$ python -q
>>> import numpy as np
>>> import numpy.linalg as la
>>> np.set_printoptions(precision=3, suppress=True, linewidth=120, floatmode="fixed")
>>> def rd(a):
...     return np.round(a, 3) + 0
... 
>>> W0 = np.diag(np.array([-5, -1, 4, -4, -3]))
>>> W0
array([[-5,  0,  0,  0,  0],
       [ 0, -1,  0,  0,  0],
       [ 0,  0,  4,  0,  0],
       [ 0,  0,  0, -4,  0],
       [ 0,  0,  0,  0, -3]])
>>> rd(la.pinv(W0))
array([[-0.200,  0.000,  0.000,  0.000,  0.000],
       [ 0.000, -1.000,  0.000,  0.000,  0.000],
       [ 0.000,  0.000,  0.250,  0.000,  0.000],
       [ 0.000,  0.000,  0.000, -0.250,  0.000],
       [ 0.000,  0.000,  0.000,  0.000, -0.333]])
>>> print(W0 @ W0.T)
[[25  0  0  0  0]
 [ 0  1  0  0  0]
 [ 0  0 16  0  0]
 [ 0  0  0 16  0]
 [ 0  0  0  0  9]]
>>> evals, evecs = la.eigh(W0)
>>> x = np.array([3, 1, -3, 3, -3])
>>> print(rd(la.eigvalsh(W0[1:, 1:])))
[-4.000 -3.000 -1.000  4.000]
>>> evecs * np.abs(evals) @ evecs.T
array([[5.000, 0.000, 0.000, 0.000, 0.000],
       [0.000, 1.000, 0.000, 0.000, 0.000],
       [0.000, 0.000, 4.000, 0.000, 0.000],
       [0.000, 0.000, 0.000, 4.000, 0.000],
       [0.000, 0.000, 0.000, 0.000, 3.000]])
>>> x @ W0 @ x
np.int64(-73)
>>> print(rd(x @ W0 @ x / (x @ x)), evals[0], evals[-1])
-1.973 -5.0 4.0
>>> np.abs(W0).sum(axis=1).max(), np.abs(evals).max()
(np.int64(5), np.float64(5.0))
>>> Q, evecs = la.qr(W0[:, :3])[0], la.qr(W0[:, 3:])[0]
>>> s = la.svd(Q.T @ evecs, compute_uv=False)
>>> rd(la.norm(Q @ Q.T - evecs @ evecs.T, 2))
np.float64(1.0)
